$ python -q
>>> import numpy as np
>>> np.set_printoptions(suppress=True, linewidth=200)
>>> rd = lambda a: np.round(a, 2) + 0
>>> W0 = np.array([[-15, -13, 3, 3, -6, -5],
...     [-3, -3, 3, 3, -2, -3],
...     [0, -8, -3, -12, 9, 2],
...     [-12, -10, 0, 0, -4, -2],
...     [1, -2, 0, -3, 3, 0],
...     [-7, -13, 9, 3, 0, -9],
...     [-4, -9, 0, -6, 4, -1],
...     [-9, -15, -6, -15, 7, 3]])
>>> W0
array([[-15, -13,   3,   3,  -6,  -5],
       [ -3,  -3,   3,   3,  -2,  -3],
       [  0,  -8,  -3, -12,   9,   2],
       [-12, -10,   0,   0,  -4,  -2],
       [  1,  -2,   0,  -3,   3,   0],
       [ -7, -13,   9,   3,   0,  -9],
       [ -4,  -9,   0,  -6,   4,  -1],
       [ -9, -15,  -6, -15,   7,   3]])
>>> [round(float(x), 2) for x in np.linalg.svd(W0, compute_uv=False)[:3]]
[37.37, 27.31, 11.53]
>>> rd(np.linalg.norm(W0, 2) / np.linalg.norm(W0))
np.float64(0.78)
>>> np.argsort(-np.linalg.norm(W0, axis=0).round(6), kind="stable")[:3]
array([1, 0, 3])
>>> other = W0 / np.linalg.norm(W0, axis=1, keepdims=True)
>>> gram = other @ other.T
>>> rd(np.linalg.norm(other, axis=1))
array([1., 1., 1., 1., 1., 1., 1., 1.])
>>> rd(gram[3])
array([ 0.97,  0.7 ,  0.14,  1.  , -0.05,  0.72,  0.62,  0.55])
>>> ang = np.deg2rad(120)
>>> mat = np.eye(3)
>>> mat[np.ix_([1, 0], [1, 0])] = [[np.cos(ang), -np.sin(ang)], [np.sin(ang), np.cos(ang)]]
>>> rd(mat)
array([[-0.5 ,  0.87,  0.  ],
       [-0.87, -0.5 ,  0.  ],
       [ 0.  ,  0.  ,  1.  ]])
>>> # 2 blocks once reordered
>>> O = mat.astype(float).copy()
>>> for j in range(3):
...     O[:, j] -= O[:, :j] @ (O[:, :j].T @ O[:, j])
...     O[:, j] /= np.linalg.norm(O[:, j])
... 
>>> rd(O.T @ mat)
array([[1., 0., 0.],
       [0., 1., 0.],
       [0., 0., 1.]])
>>> x = np.array([1, 0, 2])
>>> rd(np.einsum("ij,j->i", mat, x))
array([-0.5 , -0.87,  2.  ])
>>> (mat @ x).argmax()
np.int64(2)
>>> rd(mat * x)
array([[-0.5 ,  0.  ,  0.  ],
       [-0.87,  0.  ,  0.  ],
       [ 0.  ,  0.  ,  2.  ]])
>>> W = np.array([[-1, 0, -2, -4], [4, 1, -5, 1], [-2, -4, -4, -5]])
>>> b = np.array([3, 2, 3, -1])
>>> H = np.maximum(mat @ W + b, 0)
>>> rd(H)
array([[6.96, 2.87, 0.  , 1.87],
       [1.87, 1.5 , 7.23, 1.96],
       [1.  , 0.  , 0.  , 0.  ]])
>>> (H > 0).astype(int)
array([[1, 1, 0, 1],
       [1, 1, 1, 1],
       [1, 0, 0, 0]])
>>> rd((H > 0).mean(axis=0))
array([1.  , 0.67, 0.33, 0.67])
>>> C = np.array([[1, 5], [-4, -7], [7, -8], [9, 8]])
>>> W @ C
array([[-51, -21],
       [-26,  61],
       [-59,  10]])
>>> other = np.array([[-1, 0, -1],
...     [1, 2, 1],
...     [2, 1, -2],
...     [0, 1, -1],
...     [2, 0, 2],
...     [-2, -1, -2]])
>>> np.vstack([W0, other.T]).shape
(11, 6)
>>> np.einsum("ij->j", W0)
array([-49, -73,   6, -27,  11, -15])
>>> np.einsum("ik,kj->ji", W0, other)
array([[  6,   8,   0,  -2,   3,  30,   5, -10],
       [-15,   3, -33, -18,  -7,  -5, -23, -54],
       [ -9,  -7,  24,  -2,   6,  -9,  11,  29]])
>>> other.T @ W0.T
array([[  6,   8,   0,  -2,   3,  30,   5, -10],
       [-15,   3, -33, -18,  -7,  -5, -23, -54],
       [ -9,  -7,  24,  -2,   6,  -9,  11,  29]])
>>> other = np.array([[0, -7, -4, 3, 6],
...     [4, 1, -1, 3, 9],
...     [5, -6, 1, 7, 4],
...     [0, -9, -7, 2, -5],
...     [-5, 8, 5, -4, 9]])
>>> J = np.tril(other)
>>> J
array([[ 0,  0,  0,  0,  0],
       [ 4,  1,  0,  0,  0],
       [ 5, -6,  1,  0,  0],
       [ 0, -9, -7,  2,  0],
       [-5,  8,  5, -4,  9]])
>>> # rank 4
>>> hat = np.triu(np.array([[3, 2, -1, 0, -3],
...     [0, -2, 3, 1, -2],
...     [-3, -3, 2, -2, 1],
...     [2, 0, -1, -3, 2],
...     [2, 0, -2, -3, 2]]), 1) + np.eye(5)
>>> other = hat @ J @ np.linalg.inv(hat)
>>> hat @ J - J @ hat
array([[ 18., -16., -16.,  12., -27.],
       [ 25., -51., -13.,   9.,  -4.],
       [ -5.,  16.,  42.,   0.,  11.],
       [-10.,  16.,  37., -13.,   3.],
       [  0.,  10., -29.,   2.,   4.]])
>>> np.linalg.matrix_rank(other)
np.int64(4)
>>> rd(np.linalg.det(other))
np.float64(0.0)
>>> other
array([[   18.,   -52.,   158.,   380.,  -995.],
       [   29.,  -100.,   315.,   740., -1926.],
       [    0.,    20.,   -40.,  -108.,   305.],
       [  -10.,    27.,   -88.,  -209.,   548.],
       [   -5.,    18.,   -54.,  -130.,   344.]])
>>> E = np.array([[2, 2, 2, 2, 2, 2, 2],
...     [2, 4, 4, 4, 4, 4, 4],
...     [2, 4, 6, 6, 6, 6, 6],
...     [2, 4, 6, 8, 8, 8, 8],
...     [2, 4, 6, 8, 10, 10, 10],
...     [2, 4, 6, 8, 10, 12, 12],
...     [2, 4, 6, 8, 10, 12, 14]])
>>> # equal to its transpose
>>> def softmax(z):
...     e = np.exp(z - z.max(axis=-1, keepdims=True))
...     return e / e.sum(axis=-1, keepdims=True)
... 
>>> softmax(mat).sum(axis=1)
array([1., 1., 1.])
>>> S = mat @ mat.T / np.sqrt(3)
>>> rd(softmax(S))
array([[0.47, 0.26, 0.26],
       [0.26, 0.47, 0.26],
       [0.26, 0.26, 0.47]])
>>> rd(softmax(S + np.triu(np.full(S.shape, -np.inf), 1)))
array([[1.  , 0.  , 0.  ],
       [0.36, 0.64, 0.  ],
       [0.26, 0.26, 0.47]])
>>> softmax(S).round(6).argmax(axis=1)
array([0, 1, 2])
>>> x = np.array([9, -2, 2])
>>> 3 - np.linalg.matrix_rank(mat - np.eye(3), tol=1e-8)
np.int64(1)
>>> rd(mat.T @ (mat @ x))
array([ 9., -2.,  2.])
>>> [p for p in range(1, 25) if np.allclose(np.linalg.matrix_power(mat, p), np.eye(3))]
[3, 6, 9, 12, 15, 18, 21, 24]
>>> rd(np.linalg.det(mat))
np.float64(1.0)
>>> U, sigma, vt = np.linalg.svd(E, full_matrices=False)
>>> rd(np.sqrt((sigma ** 2).sum())), rd(np.linalg.norm(E))
(np.float64(46.13), np.float64(46.13))
>>> rd(U.T @ U)
array([[1., 0., 0., 0., 0., 0., 0.],
       [0., 1., 0., 0., 0., 0., 0.],
       [0., 0., 1., 0., 0., 0., 0.],
       [0., 0., 0., 1., 0., 0., 0.],
       [0., 0., 0., 0., 1., 0., 0.],
       [0., 0., 0., 0., 0., 1., 0.],
       [0., 0., 0., 0., 0., 0., 1.]])
>>> rd(np.abs(vt[0]))
array([0.11, 0.21, 0.3 , 0.38, 0.45, 0.49, 0.51])
>>> np.abs(U[:, 0]).round(6).argmax()
np.int64(6)
>>> rd(sigma / sigma[0])
array([1.  , 0.11, 0.04, 0.02, 0.02, 0.01, 0.01])
>>> np.allclose(U * sigma @ vt, E)
True
>>> f = np.array([-2, 4, 4, -5, 2, 1, 4])
>>> other = E + np.outer(f, np.eye(7)[5])
>>> rd(np.linalg.det(other) / np.linalg.det(E)), rd(1 + np.linalg.solve(E, f)[5])
(np.float64(-1.0), np.float64(-1.0))
>>> other
array([[ 2.,  2.,  2.,  2.,  2.,  0.,  2.],
       [ 2.,  4.,  4.,  4.,  4.,  8.,  4.],
       [ 2.,  4.,  6.,  6.,  6., 10.,  6.],
       [ 2.,  4.,  6.,  8.,  8.,  3.,  8.],
       [ 2.,  4.,  6.,  8., 10., 12., 10.],
       [ 2.,  4.,  6.,  8., 10., 13., 12.],
       [ 2.,  4.,  6.,  8., 10., 16., 14.]])
>>> np.linalg.matrix_rank(np.linalg.inv(other) - np.linalg.inv(E), tol=1e-8)
np.int64(1)
>>> M = np.abs(np.array([[3, -2, 2, 0, 1],
...     [-3, 3, -3, -2, -3],
...     [1, -3, -2, 0, 0],
...     [3, 3, 2, 2, 3],
...     [2, -1, 2, -2, 2]])) + np.eye(5)
>>> M = M / M.sum(axis=1, keepdims=True)
>>> rd(M)
array([[0.44, 0.22, 0.22, 0.  , 0.11],
       [0.2 , 0.27, 0.2 , 0.13, 0.2 ],
       [0.14, 0.43, 0.43, 0.  , 0.  ],
       [0.21, 0.21, 0.14, 0.21, 0.21],
       [0.2 , 0.1 , 0.2 , 0.2 , 0.3 ]])
>>> # rows sum to 1
>>> x = np.array([2, -2, 1, 3, 0])
>>> y = M @ x
>>> rd(y)
array([ 0.67,  0.47, -0.14,  0.79,  1.  ])
>>> rd(np.linalg.solve(M, M[:, 3]))
array([0., 0., 0., 1., 0.])
>>> rd(np.linalg.solve(M, y + M[:, 0]))
array([ 3., -2.,  1.,  3.,  0.])
>>> U, sigma, vt = np.linalg.svd(mat, full_matrices=False)
>>> rd(np.cumsum(sigma ** 2) / np.sum(sigma ** 2))
array([0.33, 0.67, 1.  ])
>>> rd(U.T @ mat @ vt.T)
array([[1., 0., 0.],
       [0., 1., 0.],
       [0., 0., 1.]])
>>> rd(sigma / sigma[0])
array([1., 1., 1.])
>>> O, V = np.linalg.qr(M[:, :1])[0], np.linalg.qr(M[:, 1:])[0]
>>> sigma = np.linalg.svd(O.T @ V, compute_uv=False)
>>> rd(np.linalg.norm(O @ O.T - V @ V.T, 2))
np.float64(1.0)
>>> rd(softmax(M).sum(axis=1))
array([1., 1., 1., 1., 1.])
>>> rd(softmax(M[3]))
array([0.2 , 0.2 , 0.19, 0.2 , 0.2 ])
>>> S = M @ M.T / np.sqrt(5)
>>> softmax(S).round(6).argmax(axis=1)
array([0, 2, 2, 3, 4])
>>> rd(softmax(S)[3] @ M)
array([0.24, 0.25, 0.24, 0.11, 0.17])
>>> hat = np.triu(np.array([[-2, 4, -3, 3, 5],
...     [6, -7, 5, -5, 1],
...     [0, 3, 2, -5, -1],
...     [-6, 6, 6, 8, 2],
...     [8, -7, -2, -7, 1]]), 1) + np.eye(5)
>>> other = hat @ M @ np.linalg.inv(hat)
>>> np.linalg.matrix_rank(other)
np.int64(5)
>>> rd(np.trace(other)), rd(np.trace(M))
(np.float64(1.65), np.float64(1.65))
>>> rd(np.poly(other))
array([ 1.  , -1.65,  0.8 , -0.16,  0.01,  0.  ])
>>> F = np.load("a.npy")
>>> F
array([[-0.4 , -4.59,  0.58,  1.85],
       [-4.68,  0.66,  0.92, -1.33],
       [-0.21,  0.12, -4.53, -2.1 ],
       [ 3.35,  0.84,  3.54,  0.7 ],
       [-1.64, -4.69, -0.1 ,  0.57],
       [-4.05,  1.36,  2.6 ,  0.13],
       [-0.16, -1.48, -4.48, -1.66],
       [-0.34, -1.92, -3.26, -3.25],
       [-1.  ,  2.38, -4.28,  0.  ],
       [-3.08,  3.25, -0.93, -2.02],
       [ 2.62, -3.87,  1.77,  0.08],
       [-0.9 ,  1.57,  2.2 ,  4.11],
       [ 0.23, -2.9 ,  0.93,  3.96],
       [-1.82,  0.65,  3.17,  3.35],
       [ 1.89, -1.94,  3.51,  2.31],
       [-0.94, -4.82,  0.62, -0.7 ],
       [-1.56,  0.98, -4.65,  0.05],
       [-2.32, -0.17, -4.42,  0.24],
       [-2.36,  3.94,  1.87, -0.67],
       [ 2.58, -3.31,  2.4 , -1.29],
       [-1.31, -3.3 , -0.55, -3.47],
       [-4.49, -1.81,  1.11,  0.6 ],
       [-0.14, -1.76,  4.21, -2.05],
       [ 1.62, -4.21, -1.11, -1.84],
       [-2.02,  1.53,  1.3 , -4.11],
       [ 2.97, -1.32, -1.22,  3.59],
       [-4.02, -1.8 , -1.7 , -1.65]])
>>> rng = np.random.default_rng(31)
>>> lab = rng.permutation(4)
>>> other = F[:, lab] * rng.choice([-1, 1], 4)
>>> other
array([[ 4.59, -0.4 ,  0.58, -1.85],
       [-0.66, -4.68,  0.92,  1.33],
       [-0.12, -0.21, -4.53,  2.1 ],
       [-0.84,  3.35,  3.54, -0.7 ],
       [ 4.69, -1.64, -0.1 , -0.57],
       [-1.36, -4.05,  2.6 , -0.13],
       [ 1.48, -0.16, -4.48,  1.66],
       [ 1.92, -0.34, -3.26,  3.25],
       [-2.38, -1.  , -4.28, -0.  ],
       [-3.25, -3.08, -0.93,  2.02],
       [ 3.87,  2.62,  1.77, -0.08],
       [-1.57, -0.9 ,  2.2 , -4.11],
       [ 2.9 ,  0.23,  0.93, -3.96],
       [-0.65, -1.82,  3.17, -3.35],
       [ 1.94,  1.89,  3.51, -2.31],
       [ 4.82, -0.94,  0.62,  0.7 ],
       [-0.98, -1.56, -4.65, -0.05],
       [ 0.17, -2.32, -4.42, -0.24],
       [-3.94, -2.36,  1.87,  0.67],
       [ 3.31,  2.58,  2.4 ,  1.29],
       [ 3.3 , -1.31, -0.55,  3.47],
       [ 1.81, -4.49,  1.11, -0.6 ],
       [ 1.76, -0.14,  4.21,  2.05],
       [ 4.21,  1.62, -1.11,  1.84],
       [-1.53, -2.02,  1.3 ,  4.11],
       [ 1.32,  2.97, -1.22, -3.59],
       [ 1.8 , -4.02, -1.7 ,  1.65]])
>>> U, _, vt = np.linalg.svd(F.T @ other)
>>> rd(np.linalg.lstsq(F, other)[0])
array([[ 0.,  1.,  0.,  0.],
       [-1.,  0.,  0.,  0.],
       [ 0.,  0.,  1.,  0.],
       [ 0.,  0.,  0., -1.]])
>>> lab
array([1, 0, 2, 3])
>>> Xs = (F - F.mean(axis=0)) / F.std(axis=0)
>>> rd(Xs.std(axis=0))
array([1., 1., 1., 1.])
>>> b = np.linalg.lstsq(np.delete(Xs, 1, axis=1), Xs[:, 1])[0]
>>> rd(1 - np.var(Xs[:, 1] - np.delete(Xs, 1, axis=1) @ b))
np.float64(0.14)
>>> rd(b)
array([-0.38, -0.03,  0.07])
>>> np.abs(b).argmax()
np.int64(0)
>>> x = np.array([1, -4, -4, 5])
>>> y = F @ x
>>> rd(np.linalg.lstsq(F, y)[0])
array([ 1., -4., -4.,  5.])
>>> y = y + 0.05 * rng.normal(size=27)
>>> rd(y)
array([ 24.93, -17.64,   6.97, -10.66,  20.43, -19.29,  15.47,   4.19,   6.57, -22.43,  11.44,   4.48,  27.94,  -0.38,   7.15,  12.33,  13.35,  17.24, -28.95,  -0.31,  -3.27,   1.24, -20.25,  13.68,
       -33.85,  31.11,   1.7 ])
>>> b, *_ = np.linalg.lstsq(F, y)
>>> rd(np.linalg.norm(y - F @ b))
np.float64(0.2)
